>>> import numpy as np
>>> np.set_printoptions(suppress=True, linewidth=200)
>>> W0 = 5 * np.eye(6) + np.eye(6, k=1)
>>> W0
array([[5., 1., 0., 0., 0., 0.],
       [0., 5., 1., 0., 0., 0.],
       [0., 0., 5., 1., 0., 0.],
       [0., 0., 0., 5., 1., 0.],
       [0., 0., 0., 0., 5., 1.],
       [0., 0., 0., 0., 0., 5.]])
>>> np.round(np.linalg.norm(W0[1], 1), 2), round(np.linalg.norm(W0[1], np.inf), 2)
(np.float64(6.0), np.float64(5.0))
>>> W0[1] @ W0[5]
np.float64(0.0)
>>> round(np.linalg.norm(W0, "nuc"), 2)
np.float64(30.25)
>>> round(np.linalg.norm(W0) ** 2 / np.linalg.norm(W0, 2) ** 2, 2)
np.float64(4.43)
>>> round(float(np.linalg.norm(W0, 1)), 2), round(np.linalg.norm(W0, np.inf), 2)
(6.0, np.float64(6.0))
>>> np.linalg.norm(W0, axis=1).argmax()
np.int64(0)
>>> np.round(np.linalg.norm(W0, axis=0), 2)
array([5. , 5.1, 5.1, 5.1, 5.1, 5.1])
>>> round(float(np.linalg.norm(W0, 2)), 2)
5.91
>>> r0 = np.array([3, -1, 1, 1, -3, 0])
>>> other = W0 + np.outer(r0, np.eye(6)[3])
>>> other
array([[ 5.,  1.,  0.,  3.,  0.,  0.],
       [ 0.,  5.,  1., -1.,  0.,  0.],
       [ 0.,  0.,  5.,  2.,  0.,  0.],
       [ 0.,  0.,  0.,  6.,  1.,  0.],
       [ 0.,  0.,  0., -3.,  5.,  1.],
       [ 0.,  0.,  0.,  0.,  0.,  5.]])
>>> rng = np.random.default_rng(762078)
>>> lab = rng.permutation(6)
>>> other = W0[:, lab] * rng.choice([-1, 1], 6)
>>> other
array([[ 5., -0.,  0.,  0.,  0., -1.],
       [ 0., -1.,  0.,  0.,  0., -5.],
       [ 0., -5.,  1.,  0.,  0., -0.],
       [ 0., -0.,  5.,  1.,  0., -0.],
       [ 0., -0.,  0.,  5.,  1., -0.],
       [ 0., -0.,  0.,  0.,  5., -0.]])
>>> Uu, _, vt = np.linalg.svd(W0.T @ other)
>>> np.round(Uu @ vt, 2) + 0
array([[ 1.,  0.,  0.,  0.,  0.,  0.],
       [ 0.,  0.,  0.,  0.,  0., -1.],
       [ 0., -1.,  0.,  0.,  0.,  0.],
       [ 0.,  0.,  1.,  0.,  0.,  0.],
       [ 0.,  0.,  0.,  1.,  0.,  0.],
       [ 0.,  0.,  0.,  0.,  1.,  0.]])
>>> lab
array([0, 2, 3, 4, 5, 1])
>>> np.round(np.linalg.lstsq(W0, other)[0], 2) + 0
array([[ 1.,  0.,  0.,  0.,  0.,  0.],
       [ 0.,  0.,  0.,  0.,  0., -1.],
       [ 0., -1.,  0.,  0.,  0.,  0.],
       [ 0.,  0.,  1.,  0.,  0.,  0.],
       [ 0.,  0.,  0.,  1.,  0.,  0.],
       [ 0.,  0.,  0.,  0.,  1.,  0.]])
